% ipython --no-banner

In [1]: import numpy as np

In [2]: import numpy.linalg as la

In [3]: np.set_printoptions(suppress=True, linewidth=100)

In [4]: rnd = lambda a: np.round(a, 2) + 0

In [5]: E = np.load("case14.npy")

In [6]: print(E)
[[  6.    8.    6.   19.   -6.  -17. ]
 [  2.   -0.5   0.   -0.1  -0.6   0.1]
 [  1.6  -2.    0.4   0.   -1.1   1.5]
 [  1.4  -0.8   1.3   1.6  -0.4  -3.8]
 [ -1.8  -0.8   1.2   2.3   0.6   0.1]
 [  2.    0.4   0.8   0.    0.7  -1.5]
 [  0.7   0.1  -0.2   0.8   1.3   0.9]
 [  0.9   1.1   0.5  -0.2  -2.2   0. ]
 [  0.7  -0.1   0.1  -0.1  -1.3   1.3]
 [  1.3  -0.6  -0.3   1.6  -0.1  -0.3]]

In [7]: E[:, 6]
Traceback (most recent call last):
  Cell In[7], line 1
    E[:, 6]
IndexError: index 6 is out of bounds for axis 1 with size 6


In [8]: print(np.count_nonzero(E))
56

In [9]: print(la.matrix_rank(E))
6

In [10]: rnd(E.mean(axis=0))
Out[10]: array([ 1.48,  0.48,  0.98,  2.49, -0.91, -1.87])

In [11]: rnd(la.norm(E))
Out[11]: np.float64(29.94)

In [12]: rnd(E.sum(axis=1))
Out[12]: array([16. ,  0.9,  0.4, -0.7,  1.6,  2.4,  3.6,  0.1,  0.6,  1.6])

In [13]: rnd(la.svd(E, compute_uv=False))
Out[13]: array([29.03,  4.61,  3.51,  3.5 ,  2.49,  1.26])

In [14]: np.unravel_index(np.abs(E).argmax(), E.shape)
Out[14]: (np.int64(0), np.int64(3))

In [15]: rnd(np.diff(E, axis=0))
Out[15]: 
array([[ -4. ,  -8.5,  -6. , -19.1,   5.4,  17.1],
       [ -0.4,  -1.5,   0.4,   0.1,  -0.5,   1.4],
       [ -0.2,   1.2,   0.9,   1.6,   0.7,  -5.3],
       [ -3.2,   0. ,  -0.1,   0.7,   1. ,   3.9],
       [  3.8,   1.2,  -0.4,  -2.3,   0.1,  -1.6],
       [ -1.3,  -0.3,  -1. ,   0.8,   0.6,   2.4],
       [  0.2,   1. ,   0.7,  -1. ,  -3.5,  -0.9],
       [ -0.2,  -1.2,  -0.4,   0.1,   0.9,   1.3],
       [  0.6,  -0.5,  -0.4,   1.7,   1.2,  -1.6]])

In [16]: np.abs(E).max()
Out[16]: np.float64(19.0)

In [17]: Y = np.c_[E[:, :5] @ np.array([[0, 0, -2, 2, 2],
    ...:     [2, 1, -2, 2, 1],
    ...:     [-2, -2, -1, 0, 1],
    ...:     [1, -1, 1, -1, -2],
    ...:     [0, 2, 1, 1, -1]]), np.array([8, 7, 2, 3, 9, 9, 6, 5, 7, 5])]

In [18]: rnd(Y)
Out[18]: 
array([[ 23. , -35. , -21. ,   3. ,  -6. ,   8. ],
       [ -1.1,  -1.6,  -3.7,   2.5,   4.3,   7. ],
       [ -4.8,  -5. ,  -0.7,  -1.9,   2.7,   2. ],
       [ -2.6,  -5.8,  -1.3,  -0.8,   0.5,   3. ],
       [ -1.7,  -4.3,   6.9,  -6.9,  -8.4,   9. ],
       [ -0.8,   0.2,  -4.9,   5.5,   4.5,   9. ],
       [  1.4,   2.3,   0.7,   2.1,  -1.6,   6. ],
       [  1. ,  -4.1,  -6.9,   2. ,   6. ,   5. ],
       [ -0.5,  -2.8,  -2.7,   0. ,   2.9,   7. ],
       [  1. ,  -1.8,   0.4,  -0.3,  -1.4,   5. ]])

In [19]: rnd(la.norm(la.qr(E)[0].T @ Y, axis=0) ** 2 / ((Y ** 2).sum(axis=0) + 1e-12))
Out[19]: array([1.  , 1.  , 1.  , 1.  , 1.  , 0.76])

In [20]: print(rnd(la.lstsq(E, Y[:, 0])[0]))
[ 0.  2. -2.  1.  0.  0.]

In [21]: P = Y @ la.solve(Y.T @ Y, Y.T)

In [22]: print(np.allclose(P @ P, P))
True

In [23]: r0, g = E[0], E[2]

In [24]: r0 @ g
Out[24]: np.float64(-22.9)

In [25]: p = (r0 @ g) / (r0 @ r0) * r0

In [26]: print(rnd(np.outer(r0, g)))
[[  9.6 -12.    2.4   0.   -6.6   9. ]
 [ 12.8 -16.    3.2   0.   -8.8  12. ]
 [  9.6 -12.    2.4   0.   -6.6   9. ]
 [ 30.4 -38.    7.6   0.  -20.9  28.5]
 [ -9.6  12.   -2.4   0.    6.6  -9. ]
 [-27.2  34.   -6.8   0.   18.7 -25.5]]

In [27]: la.matrix_rank(np.outer(r0, g))
Out[27]: np.int64(1)

In [28]: rnd(la.norm(r0 + g) ** 2 + la.norm(r0 - g) ** 2)
Out[28]: np.float64(1664.36)

In [29]: rng = np.random.default_rng(79)

In [30]: Y = E + rng.integers(-2, 3, (10, 1)) @ rng.integers(-2, 3, (1, 6))

In [31]: rnd(Y)
Out[31]: 
array([[  2. ,  12. ,  10. ,  19. ,  -8. , -15. ],
       [  6. ,  -4.5,  -4. ,  -0.1,   1.4,  -1.9],
       [  5.6,  -6. ,  -3.6,   0. ,   0.9,  -0.5],
       [ -2.6,   3.2,   5.3,   1.6,  -2.4,  -1.8],
       [  2.2,  -4.8,  -2.8,   2.3,   2.6,  -1.9],
       [  6. ,  -3.6,  -3.2,   0. ,   2.7,  -3.5],
       [ -1.3,   2.1,   1.8,   0.8,   0.3,   1.9],
       [ -3.1,   5.1,   4.5,  -0.2,  -4.2,   2. ],
       [  2.7,  -2.1,  -1.9,  -0.1,  -0.3,   0.3],
       [ -2.7,   3.4,   3.7,   1.6,  -2.1,   1.7]])

In [32]: la.matrix_rank(Y - E, tol=1e-8)
Out[32]: np.int64(1)

In [33]: J = np.load("run0.npy")

In [34]: J
Out[34]: 
array([[1, 0, 0, 0, 0],
       [1, 3, 0, 0, 0],
       [2, 1, 0, 0, 0],
       [1, 3, 3, 3, 0],
       [0, 3, 2, 0, 1]])

In [35]: left, sigma = la.svd(J)
Traceback (most recent call last):
  Cell In[35], line 1
    left, sigma = la.svd(J)
ValueError: too many values to unpack (expected 2)


In [36]: left, sigma, Vh = la.svd(J, full_matrices=False)

In [37]: rnd(np.cumsum(sigma ** 2) / np.sum(sigma ** 2))
Out[37]: array([0.76, 0.89, 0.98, 1.  , 1.  ])

In [38]: np.allclose(left * sigma @ Vh, J)
Out[38]: True

In [39]: print(np.abs(left[:, 0]).round(6).argmax())
3

In [40]: left.shape, sigma.shape, Vh.shape
Out[40]: ((5, 5), (5,), (5, 5))

In [41]: rnd(left.T @ left)
Out[41]: 
array([[1., 0., 0., 0., 0.],
       [0., 1., 0., 0., 0.],
       [0., 0., 1., 0., 0.],
       [0., 0., 0., 1., 0.],
       [0., 0., 0., 0., 1.]])

In [42]: rnd(np.abs(Vh[0]))
Out[42]: array([0.23, 0.76, 0.49, 0.34, 0.08])

In [43]: rnd(sigma)
Out[43]: array([6.66, 2.75, 2.24, 1.06, 0.  ])

In [44]: (sigma > 1e-8).sum()
Out[44]: np.int64(4)

In [45]: rnd(np.sqrt((sigma ** 2).sum())), rnd(la.norm(J))
Out[45]: (np.float64(7.62), np.float64(7.62))
